% ipython --no-banner

In [1]: import numpy as np

In [2]: np.set_printoptions(precision=2, suppress=True, linewidth=100)

In [3]: rnd = lambda a: np.round(a, 2) + 0

In [4]: X = np.load("x.npy")

In [5]: print(X)
[[  1  -4  -5   3   0   3  -5   4   5  -4   0]
 [ -4  16  20 -12   0 -12  20 -16 -20  16   0]
 [ -5  20  25 -15   0 -15  25 -20 -25  20   0]
 [  3 -12 -15   9   0   9 -15  12  15 -12   0]
 [  0   0   0   0   0   0   0   0   0   0   0]
 [  3 -12 -15   9   0   9 -15  12  15 -12   0]
 [ -5  20  25 -15   0 -15  25 -20 -25  20   0]
 [  4 -16 -20  12   0  12 -20  16  20 -16   0]
 [  5 -20 -25  15   0  15 -25  20  25 -20   0]
 [ -4  16  20 -12   0 -12  20 -16 -20  16   0]
 [  0   0   0   0   0   0   0   0   0   0   0]]

In [6]: print(rnd(np.sort(np.linalg.eigvals(X).real)))
[  0.   0.   0.   0.   0.   0.   0.   0.   0.   0. 142.]

In [7]: print((X != 0).astype(int))
[[1 1 1 1 0 1 1 1 1 1 0]
 [1 1 1 1 0 1 1 1 1 1 0]
 [1 1 1 1 0 1 1 1 1 1 0]
 [1 1 1 1 0 1 1 1 1 1 0]
 [0 0 0 0 0 0 0 0 0 0 0]
 [1 1 1 1 0 1 1 1 1 1 0]
 [1 1 1 1 0 1 1 1 1 1 0]
 [1 1 1 1 0 1 1 1 1 1 0]
 [1 1 1 1 0 1 1 1 1 1 0]
 [1 1 1 1 0 1 1 1 1 1 0]
 [0 0 0 0 0 0 0 0 0 0 0]]

In [8]: w1 = np.array([[-3, 2, 0, -1],
   ...:     [-3, -5, 0, 4],
   ...:     [-4, -5, 5, -4],
   ...:     [5, 2, 4, -4],
   ...:     [1, -4, 4, 4],
   ...:     [-4, -2, 1, 3],
   ...:     [3, -2, -1, 0],
   ...:     [0, -2, 5, -4],
   ...:     [1, 5, 1, -1],
   ...:     [0, 0, -1, 5],
   ...:     [-2, -1, 5, -4]])

In [9]: c = np.array([2, -2, 0, 1])

In [10]: H = np.maximum(X @ w1 + c, 0)

In [11]: print(np.linalg.matrix_rank(H))
4

In [12]: basis = np.array([[-4, -1], [-3, 1], [-2, 4], [3, -1]])

In [13]: print(H @ basis)
[[ -360   144]
 [  495  -165]
 [  618  -206]
 [-1076   440]
 [   -5    -3]
 [-1076   440]
 [  618  -206]
 [-1434   588]
 [-1792   736]
 [  495  -165]
 [   -5    -3]]

In [14]: U, sig, VT = np.linalg.svd(X)

In [15]: V = VT[:(sig > 1e-8).sum()]

In [16]: rng = np.random.default_rng(19875)

In [17]: x0 = X[6] + 3 * X[3] + rng.integers(2) * np.eye(11)[6]

In [18]: print(x0)
[  4. -16. -20.  12.   0.  12. -19.  16.  20. -16.   0.]

In [19]: print(rnd(np.linalg.norm(x0 - V.T @ V @ x0)))
0.91

In [20]: print(np.allclose(V.T @ V @ x0, x0))
False

In [21]: print(rnd(V.T @ V))
[[ 0.01 -0.03 -0.04  0.02  0.    0.02 -0.04  0.03  0.04 -0.03  0.  ]
 [-0.03  0.11  0.14 -0.08  0.   -0.08  0.14 -0.11 -0.14  0.11  0.  ]
 [-0.04  0.14  0.18 -0.11  0.   -0.11  0.18 -0.14 -0.18  0.14  0.  ]
 [ 0.02 -0.08 -0.11  0.06  0.    0.06 -0.11  0.08  0.11 -0.08  0.  ]
 [ 0.    0.    0.    0.    0.    0.    0.    0.    0.    0.    0.  ]
 [ 0.02 -0.08 -0.11  0.06  0.    0.06 -0.11  0.08  0.11 -0.08  0.  ]
 [-0.04  0.14  0.18 -0.11  0.   -0.11  0.18 -0.14 -0.18  0.14  0.  ]
 [ 0.03 -0.11 -0.14  0.08  0.    0.08 -0.14  0.11  0.14 -0.11  0.  ]
 [ 0.04 -0.14 -0.18  0.11  0.    0.11 -0.18  0.14  0.18 -0.14  0.  ]
 [-0.03  0.11  0.14 -0.08  0.   -0.08  0.14 -0.11 -0.14  0.11  0.  ]
 [ 0.    0.    0.    0.    0.    0.    0.    0.    0.    0.    0.  ]]

In [22]: q, _ = np.linalg.qr(np.array([[-0.5, -0.5, -1.0, -0.8],
    ...:     [-1.1, -0.5, 0.3, -1.2],
    ...:     [0.5, 1.7, 0.6, -0.5],
    ...:     [-1.0, 1.7, -0.2, 0.3]]))

In [23]: E = -2 * q

In [24]: print(rnd(E))
[[ 0.61  0.41 -1.48  1.13]
 [ 1.34  0.42  1.23  0.73]
 [-0.61 -1.36  0.36  1.28]
 [ 1.21 -1.34 -0.43 -0.73]]

In [25]: q, R = np.linalg.qr(E)

In [26]: print(np.allclose(R.T @ R, E.T @ E))
True

In [27]: print(rnd(q @ R))
[[ 0.61  0.41 -1.48  1.13]
 [ 1.34  0.42  1.23  0.73]
 [-0.61 -1.36  0.36  1.28]
 [ 1.21 -1.34 -0.43 -0.73]]

In [28]: print(rnd(q.T @ q))
[[1. 0. 0. 0.]
 [0. 1. 0. 0.]
 [0. 0. 1. 0.]
 [0. 0. 0. 1.]]

In [29]: print(rnd(abs(R[0, 0])), rnd(np.linalg.norm(E[:, 0])))
2.0 2.0

In [30]: Y = np.inv(E)
AttributeError: module 'numpy' has no attribute 'inv'


In [31]: Y = np.linalg.inv(E)

In [32]: print((np.abs(Y) > 1e-9).astype(int))
[[1 1 1 1]
 [1 1 1 1]
 [1 1 1 1]
 [1 1 1 1]]

In [33]: print(rnd(np.linalg.det(E) * np.linalg.det(Y)))
1.0

In [34]: print(rnd(np.linalg.cond(E)))
1.0

In [35]: print(rnd(Y))
[[ 0.15  0.33 -0.15  0.3 ]
 [ 0.1   0.1  -0.34 -0.34]
 [-0.37  0.31  0.09 -0.11]
 [ 0.28  0.18  0.32 -0.18]]

In [36]: print(rnd(np.linalg.inv(Y)))
[[ 0.61  0.41 -1.48  1.13]
 [ 1.34  0.42  1.23  0.73]
 [-0.61 -1.36  0.36  1.28]
 [ 1.21 -1.34 -0.43 -0.73]]

In [37]: print(rnd(np.linalg.norm(E[2] - E[1])))
2.83

In [38]: print(rnd(np.linalg.norm(E, "nuc")))
8.0

In [39]: u = np.array([0, -2, 3, -1])

In [40]: Y = E + np.outer(u, np.eye(4)[1])

In [41]: print(rnd(np.linalg.det(Y) / np.linalg.det(E)), rnd(1 + np.linalg.solve(E, u)[1]))
0.1 0.1

In [42]: print(np.linalg.matrix_rank(Y - E))
1

In [43]: C2 = E.T @ E

In [44]: print(rnd(np.trace(C2)), rnd((E ** 2).sum()))
16.0 16.0

In [45]: print(rnd(np.linalg.svd(E, compute_uv=False) ** 2))
[4. 4. 4. 4.]

In [46]: print(rnd(np.linalg.eigvalsh(C2)[::-1]))
[4. 4. 4. 4.]

In [47]: mat = np.loadtxt("data.csv", delimiter=",")

In [48]: print(mat)
[[-8. -4. -5.  3. -3.  9. -1.  7. -7. -9.  9.]
 [ 0.  0.  9. -3.  6. -6. -6.  8. -2.  7. -4.]
 [ 0.  0. -9. -4. -1.  5.  7. -2.  0. -4.  8.]
 [ 0.  0.  0.  0.  2. -2.  9. -3. -6. -9.  1.]
 [ 0.  0.  0.  0.  4.  4. -6. -4. -3.  7. -3.]
 [ 0.  0.  0.  0.  0.  6. -1.  2.  3. -8.  5.]
 [ 0.  0.  0.  0.  0.  0. -3. -7.  2. -2.  2.]
 [ 0.  0.  0.  0.  0.  0.  0.  2. -5.  9.  2.]
 [ 0.  0.  0.  0.  0.  0.  0.  0. -2. -4.  3.]
 [ 0.  0.  0.  0.  0.  0.  0.  0.  0.  0.  8.]
 [ 0.  0.  0.  0.  0.  0.  0.  0.  0.  0. -3.]]

In [49]: print(np.linalg.lstsq(mat[:-1].T, mat[-1])[2])
10

In [50]: print(np.unique(mat.round(6), axis=0).shape)
(11, 11)

In [51]: print(np.allclose(mat[:-1].T @ np.linalg.lstsq(mat[:-1].T, mat[-1])[0], mat[-1]))
True

In [52]: print([round(float(x), 2) for x in np.linalg.svd(mat, compute_uv=False)[:3]])
[30.14, 18.04, 14.43]

In [53]: print(rnd(np.linalg.norm(mat, 2) / np.linalg.norm(mat)))
0.7

In [54]: labels = rng.permutation(11)

In [55]: print(labels)
[ 2  4  8  6 10  0  5  3  9  7  1]

In [56]: Y = mat[labels][:, labels]

In [57]: print(np.allclose(Y, mat))
False

In [58]: print(rnd(np.linalg.det(mat)))
0.0

In [59]: np.linalg.determinant(mat)
AttributeError: module 'numpy.linalg' has no attribute 'determinant'


In [60]: print((mat - mat.T) / 2)
[[ 0.  -2.  -2.5  1.5 -1.5  4.5 -0.5  3.5 -3.5 -4.5  4.5]
 [ 2.   0.   4.5 -1.5  3.  -3.  -3.   4.  -1.   3.5 -2. ]
 [ 2.5 -4.5  0.  -2.  -0.5  2.5  3.5 -1.   0.  -2.   4. ]
 [-1.5  1.5  2.   0.   1.  -1.   4.5 -1.5 -3.  -4.5  0.5]
 [ 1.5 -3.   0.5 -1.   0.   2.  -3.  -2.  -1.5  3.5 -1.5]
 [-4.5  3.  -2.5  1.  -2.   0.  -0.5  1.   1.5 -4.   2.5]
 [ 0.5  3.  -3.5 -4.5  3.   0.5  0.  -3.5  1.  -1.   1. ]
 [-3.5 -4.   1.   1.5  2.  -1.   3.5  0.  -2.5  4.5  1. ]
 [ 3.5  1.   0.   3.   1.5 -1.5 -1.   2.5  0.  -2.   1.5]
 [ 4.5 -3.5  2.   4.5 -3.5  4.   1.  -4.5  2.   0.   4. ]
 [-4.5  2.  -4.  -0.5  1.5 -2.5 -1.  -1.  -1.5 -4.   0. ]]

In [61]: print(rnd(np.linalg.matrix_power(mat, 2)))
[[  64.   32.   49.    8.   -1.  -37.   36.  -36.   59.   37. -147.]
 [   0.    0.  -81.  -36.    9.   39.   24.   13.  -66.  173.   87.]
 [   0.    0.   81.   36.   -3.  -11. -119.   -9.   66.   -7.  -94.]
 [   0.    0.    0.    0.    8.   -4.  -37.  -81.   33.    9.  -97.]
 [   0.    0.    0.    0.   16.   40.  -10.   26.   14.  -16.   44.]
 [   0.    0.    0.    0.    0.   36.   -3.   23.    0.  -40.  -38.]
 [   0.    0.    0.    0.    0.    0.    9.    7.   25.  -65.  -36.]
 [   0.    0.    0.    0.    0.    0.    0.    4.    0.   38.   55.]
 [   0.    0.    0.    0.    0.    0.    0.    0.    4.    8.  -47.]
 [   0.    0.    0.    0.    0.    0.    0.    0.    0.    0.  -24.]
 [   0.    0.    0.    0.    0.    0.    0.    0.    0.    0.    9.]]

In [62]: print(np.trace(mat))
-13.0

In [63]: print(mat @ mat)
[[  64.   32.   49.    8.   -1.  -37.   36.  -36.   59.   37. -147.]
 [   0.    0.  -81.  -36.    9.   39.   24.   13.  -66.  173.   87.]
 [   0.    0.   81.   36.   -3.  -11. -119.   -9.   66.   -7.  -94.]
 [   0.    0.    0.    0.    8.   -4.  -37.  -81.   33.    9.  -97.]
 [   0.    0.    0.    0.   16.   40.  -10.   26.   14.  -16.   44.]
 [   0.    0.    0.    0.    0.   36.   -3.   23.    0.  -40.  -38.]
 [   0.    0.    0.    0.    0.    0.    9.    7.   25.  -65.  -36.]
 [   0.    0.    0.    0.    0.    0.    0.    4.    0.   38.   55.]
 [   0.    0.    0.    0.    0.    0.    0.    0.    4.    8.  -47.]
 [   0.    0.    0.    0.    0.    0.    0.    0.    0.    0.  -24.]
 [   0.    0.    0.    0.    0.    0.    0.    0.    0.    0.    9.]]

In [64]: Y = np.array([[3, -3, 3, -1, -2, -3, -2, 2],
    ...:     [2, -1, 2, 2, -1, 0, 0, 3],
    ...:     [2, -2, -2, -3, 1, 2, 1, 1],
    ...:     [-3, -2, -1, 0, -2, -3, -3, 1],
    ...:     [3, 0, 1, -2, 1, 1, 0, 2],
    ...:     [-2, 0, 0, 1, 0, -1, 2, -2],
    ...:     [0, 0, -3, -3, 0, -1, -1, -1],
    ...:     [3, 2, 1, 2, 1, -2, 3, -3]])

In [65]: feats = Y - Y.T

In [66]: print(feats)
[[ 0 -5  1  2 -5 -1 -2 -1]
 [ 5  0  4  4 -1  0  0  1]
 [-1 -4  0 -2  0  2  4  0]
 [-2 -4  2  0  0 -4  0 -1]
 [ 5  1  0  0  0  1  0  1]
 [ 1  0 -2  4 -1  0  3  0]
 [ 2  0 -4  0  0 -3  0 -4]
 [ 1 -1  0  1 -1  0  4  0]]

In [67]: u = np.array([0, 2, 2])

In [68]: print(np.convolve(feats[5], u))
[ 0  2  2 -4  4  6 -2  6  6  0]

In [69]: print(np.cross(feats[5, :3], feats[3, :3]))
[-8  2 -4]

In [70]: print(np.array([np.convolve(row, u, "same") for row in feats]))
[[  0 -10  -8   6  -6 -12  -6  -6]
 [ 10  10   8  16   6  -2   0   2]
 [ -2 -10  -8  -4  -4   4  12   8]
 [ -4 -12  -4   4   0  -8  -8  -2]
 [ 10  12   2   0   0   2   2   2]
 [  2   2  -4   4   6  -2   6   6]
 [  4   4  -8  -8   0  -6  -6  -8]
 [  2   0  -2   2   0  -2   8   8]]

In [71]: print(np.polyval(u, feats[5]))
[ 4  2 -2 10  0  2  8  2]

In [72]: print(np.correlate(feats[5], feats[3], "full"))
[ -1   0  -2  -4   9 -14  -3  -6   4 -14  -4   8 -12  -6   0]
